>>> import numpy as np
>>> from numpy import linalg as LA
>>> np.set_printoptions(suppress=True, linewidth=120)
>>> data = np.load("w.npy")
>>> print(data)
[[ -2 -12 -10   8  -2  10   2  -4   8]
 [  4 -10  -5   1   0   9   5  -1   6]
 [ -1   2  -4   6  -4   0   0   1  -3]
 [  0   0   5  -6   1  -1  -1   3   1]
 [ -2  -8 -12  12  -4   8   2  -4   4]
 [  5   0  -7   7  -2   3   5  -2  -3]]
>>> print(np.diff(data, axis=0))
[[  6   2   5  -7   2  -1   3   3  -2]
 [ -5  12   1   5  -4  -9  -5   2  -9]
 [  1  -2   9 -12   5  -1  -1   2   4]
 [ -2  -8 -17  18  -5   9   3  -7   3]
 [  7   8   5  -5   2  -5   3   2  -7]]
>>> print(LA.matrix_rank(data))
4
>>> print(data.sum(axis=0))
[  4 -28 -33  28 -11  29  13  -7  13]
>>> print(data.shape)
(6, 9)
>>> print(np.count_nonzero(data))
48
>>> print(data.sum(axis=1))
[-2  9 -3  2 -4  6]
>>> print(round(float(np.trace(LA.pinv(data) @ data)), 2))
4.0
>>> print(np.allclose(data[:-1].T @ LA.lstsq(data[:-1].T, data[-1])[0], data[-1]))
True
>>> print(np.round(data @ LA.pinv(data) @ data, 2) + 0)
[[ -2. -12. -10.   8.  -2.  10.   2.  -4.   8.]
 [  4. -10.  -5.   1.   0.   9.   5.  -1.   6.]
 [ -1.   2.  -4.   6.  -4.   0.   0.   1.  -3.]
 [  0.   0.   5.  -6.   1.  -1.  -1.   3.   1.]
 [ -2.  -8. -12.  12.  -4.   8.   2.  -4.   4.]
 [  5.   0.  -7.   7.  -2.   3.   5.  -2.  -3.]]
>>> print(np.abs(np.diag(LA.qr(data)[1])) > 1e-9)
[ True  True  True  True False False]
